% ipython --no-banner

In [1]: import numpy as np

In [2]: from numpy import linalg as LA

In [3]: np.set_printoptions(precision=2, suppress=True, linewidth=160)

In [4]: J = np.array([[1, 0, 1, 1],
   ...:     [0, 1, 0, 2],
   ...:     [2, 1, 0, 1],
   ...:     [0, 1, 1, 2],
   ...:     [1, 0, 1, 2],
   ...:     [1, -3, 1, -5]])

In [5]: B = J / np.sqrt((J ** 2).mean(axis=1, keepdims=True))

In [6]: LA.matrix_rank(J - J.mean(axis=1, keepdims=True))
Out[6]: np.int64(3)

In [7]: J - J.mean(axis=1, keepdims=True)
Out[7]: 
array([[ 0.25, -0.75,  0.25,  0.25],
       [-0.75,  0.25, -0.75,  1.25],
       [ 1.  ,  0.  , -1.  ,  0.  ],
       [-1.  ,  0.  ,  0.  ,  1.  ],
       [ 0.  , -1.  ,  0.  ,  1.  ],
       [ 2.5 , -1.5 ,  2.5 , -3.5 ]])

In [8]: print(B[5])
[ 0.33 -1.    0.33 -1.67]

In [9]: B = np.c_[J[:, :3] @ np.array([[0, 3, 0], [1, 3, 3], [2, 1, 3]]), np.array([-2, 4, -5, -5, 5, -3])]

In [10]: print(B)
[[ 2  4  3 -2]
 [ 1  3  3  4]
 [ 1  9  3 -5]
 [ 3  4  6 -5]
 [ 2  4  3  5]
 [-1 -5 -6 -3]]

In [11]: np.round(LA.lstsq(J, B[:, 0])[0], 2) + 0
Out[11]: array([0., 1., 2., 0.])

In [12]: LA.matrix_rank(B)
Out[12]: np.int64(4)

In [13]: print(np.round(LA.norm(B - J @ LA.lstsq(J, B)[0], axis=0), 2) + 0)
[0.   0.   0.   3.33]

In [14]: f = np.array([5, 8, -3])

In [15]: np.convolve(J[4], f)
Out[15]: array([ 5,  8,  2, 18, 13, -6])

In [16]: print(np.correlate(J[4], J[1], "full"))
[2 0 3 4 1 2 0]

In [17]: np.polyval(f, J[4])
Out[17]: array([10, -3, 10, 33])

In [18]: q, evecs = LA.qr(J[:, :2])[0], LA.qr(J[:, 2:])[0]

In [19]: s = LA.svd(q.T @ evecs, compute_uv=False)

In [20]: s
Out[20]: array([0.97, 0.54])

In [21]: np.degrees(np.arccos(s.clip(0, 1)))
Out[21]: array([13.7 , 57.13])

In [22]: F = np.load("w.npy")

In [23]: print(F)
[[  1  -3  -9]
 [  7   8  24]
 [ -3  -9 -27]
 [  0   1   3]]

In [24]: # null space of dimension 1

In [25]: rank = LA.matrix_rank(F)

In [26]: print(rank)
2

In [27]: null = LA.svd(F)[2][rank:].T

In [28]: print([int(LA.matrix_rank(F[:i])) for i in range(1, len(F) + 1)])
[1, 2, 2, 2]

In [29]: LA.matrix_rank(F.T @ F), LA.matrix_rank(F @ F.T)
Out[29]: (np.int64(2), np.int64(2))

In [30]: [int(LA.matrix_rank(np.delete(F, i, axis=0))) for i in range(4)]
Out[30]: [2, 2, 2, 2]

In [31]: arr = np.load("m.npy")

In [32]: arr
Out[32]: 
array([[0, 1, 1, 0, 0, 1, 0],
       [1, 0, 0, 1, 0, 1, 1],
       [1, 0, 0, 0, 0, 0, 1],
       [0, 1, 0, 0, 0, 0, 0],
       [0, 0, 0, 0, 0, 1, 1],
       [1, 1, 0, 0, 1, 0, 0],
       [0, 1, 1, 0, 1, 0, 0]])

In [33]: # symmetric

In [34]: B = LA.inv(arr)

In [35]: (np.abs(B) > 1e-9).astype(int)
Out[35]: 
array([[1, 0, 1, 1, 1, 1, 1],
       [0, 0, 0, 1, 0, 0, 0],
       [1, 0, 1, 1, 1, 1, 1],
       [1, 1, 1, 1, 1, 1, 1],
       [1, 0, 1, 1, 1, 1, 1],
       [1, 0, 1, 1, 1, 1, 1],
       [1, 0, 1, 1, 1, 1, 1]])

In [36]: round(LA.slogdet(arr)[0], 2)
Out[36]: np.float64(-1.0)

In [37]: np.round(LA.det(arr) * LA.det(B), 2)
Out[37]: np.float64(1.0)

In [38]: B
Out[38]: 
array([[ 0.5,  0. ,  0.5, -0.5, -0.5,  0.5, -0.5],
       [ 0. ,  0. ,  0. ,  1. ,  0. ,  0. ,  0. ],
       [ 0.5, -0. ,  0.5, -0.5, -0.5, -0.5,  0.5],
       [-0.5,  1. , -0.5,  0.5, -0.5, -0.5,  0.5],
       [-0.5,  0. , -0.5, -0.5,  0.5,  0.5,  0.5],
       [ 0.5,  0. , -0.5, -0.5,  0.5,  0.5, -0.5],
       [-0.5,  0. ,  0.5,  0.5,  0.5, -0.5,  0.5]])

In [39]: round(float(LA.cond(arr)), 2)
Out[39]: 6.07

In [40]: LA.det(arr) * B
Out[40]: 
array([[-1., -0., -1.,  1.,  1., -1.,  1.],
       [-0., -0., -0., -2., -0., -0., -0.],
       [-1.,  0., -1.,  1.,  1.,  1., -1.],
       [ 1., -2.,  1., -1.,  1.,  1., -1.],
       [ 1., -0.,  1.,  1., -1., -1., -1.],
       [-1., -0.,  1.,  1., -1., -1.,  1.],
       [ 1., -0., -1., -1., -1.,  1., -1.]])

In [41]: print(LA.inv(B))
[[ 0.  1.  1.  0.  0.  1.  0.]
 [ 1.  0.  0.  1.  0.  1.  1.]
 [ 1. -0. -0. -0. -0. -0.  1.]
 [ 0.  1.  0.  0.  0.  0.  0.]
 [ 0.  0.  0.  0.  0.  1.  1.]
 [ 1.  1. -0. -0.  1. -0. -0.]
 [ 0.  1.  1.  0.  1.  0.  0.]]

In [42]: arr @ B
Out[42]: 
array([[1., 0., 0., 0., 0., 0., 0.],
       [0., 1., 0., 0., 0., 0., 0.],
       [0., 0., 1., 0., 0., 0., 0.],
       [0., 0., 0., 1., 0., 0., 0.],
       [0., 0., 0., 0., 1., 0., 0.],
       [0., 0., 0., 0., 0., 1., 0.],
       [0., 0., 0., 0., 0., 0., 1.]])

In [43]: vals, evecs = LA.eigh(B)

In [44]: LA.eigvalsh(B @ B)
Out[44]: array([0.12, 0.18, 0.38, 1.46, 1.63, 2.62, 4.6 ])

In [45]: np.abs(evecs[:, -1])
Out[45]: array([0.44, 0.27, 0.04, 0.59, 0.04, 0.44, 0.43])

In [46]: print(np.round(evecs.T @ B @ evecs, 2) + 0)
[[-1.28  0.    0.    0.    0.    0.    0.  ]
 [ 0.   -0.62  0.    0.    0.    0.    0.  ]
 [ 0.    0.   -0.43  0.    0.    0.    0.  ]
 [ 0.    0.    0.    0.35  0.    0.    0.  ]
 [ 0.    0.    0.    0.    1.21  0.    0.  ]
 [ 0.    0.    0.    0.    0.    1.62  0.  ]
 [ 0.    0.    0.    0.    0.    0.    2.14]]

In [47]: LA.eigvalsh(B + -1 * np.eye(7))
Out[47]: array([-2.28, -1.62, -1.43, -0.65,  0.21,  0.62,  1.14])

In [48]: ang = np.radians(36)

In [49]: r_ = np.eye(7)

In [50]: r_[1, 1] = r_[0, 0] = np.cos(ang)

In [51]: r_[1, 0], r_[0, 1] = -np.sin(ang), np.sin(ang)

In [52]: r_
Out[52]: 
array([[ 0.81,  0.59,  0.  ,  0.  ,  0.  ,  0.  ,  0.  ],
       [-0.59,  0.81,  0.  ,  0.  ,  0.  ,  0.  ,  0.  ],
       [ 0.  ,  0.  ,  1.  ,  0.  ,  0.  ,  0.  ,  0.  ],
       [ 0.  ,  0.  ,  0.  ,  1.  ,  0.  ,  0.  ,  0.  ],
       [ 0.  ,  0.  ,  0.  ,  0.  ,  1.  ,  0.  ,  0.  ],
       [ 0.  ,  0.  ,  0.  ,  0.  ,  0.  ,  1.  ,  0.  ],
       [ 0.  ,  0.  ,  0.  ,  0.  ,  0.  ,  0.  ,  1.  ]])

In [53]: B = arr @ r_.T

In [54]: print(np.round(LA.det(r_), 2), round(float(np.trace(r_)), 2))
1.0 6.62

In [55]: B
Out[55]: 
array([[ 0.59,  0.81,  1.  ,  0.  ,  0.  ,  1.  ,  0.  ],
       [ 0.81, -0.59,  0.  ,  1.  ,  0.  ,  1.  ,  1.  ],
       [ 0.81, -0.59,  0.  ,  0.  ,  0.  ,  0.  ,  1.  ],
       [ 0.59,  0.81,  0.  ,  0.  ,  0.  ,  0.  ,  0.  ],
       [ 0.  ,  0.  ,  0.  ,  0.  ,  0.  ,  1.  ,  1.  ],
       [ 1.4 ,  0.22,  0.  ,  0.  ,  1.  ,  0.  ,  0.  ],
       [ 0.59,  0.81,  1.  ,  0.  ,  1.  ,  0.  ,  0.  ]])

In [56]: np.abs(B - arr).max(axis=0)
Out[56]: array([0.59, 0.78, 0.  , 0.  , 0.  , 0.  , 0.  ])

In [57]: A = 2 * np.eye(6) + np.ones((6, 6))

In [58]: A
Out[58]: 
array([[3., 1., 1., 1., 1., 1.],
       [1., 3., 1., 1., 1., 1.],
       [1., 1., 3., 1., 1., 1.],
       [1., 1., 1., 3., 1., 1.],
       [1., 1., 1., 1., 3., 1.],
       [1., 1., 1., 1., 1., 3.]])

In [59]: # equal to its transpose

In [60]: vec = np.array([-1, -2, -3, -1, -1, 0])

In [61]: y = A @ vec

In [62]: print(y)
[-10. -12. -14. -10. -10.  -8.]

In [63]: np.round(LA.solve(A, y), 2) + 0
Out[63]: array([-1., -2., -3., -1., -1.,  0.])

In [64]: np.round(LA.solve(A, -1 * y), 2) + 0
Out[64]: array([1., 2., 3., 1., 1., 0.])

In [65]: print(LA.solve(A, A[:, 5]))
[0. 0. 0. 0. 0. 1.]

In [66]: print(np.round(LA.solve(A.T, A[3]), 2) + 0)
[0. 0. 0. 1. 0. 0.]
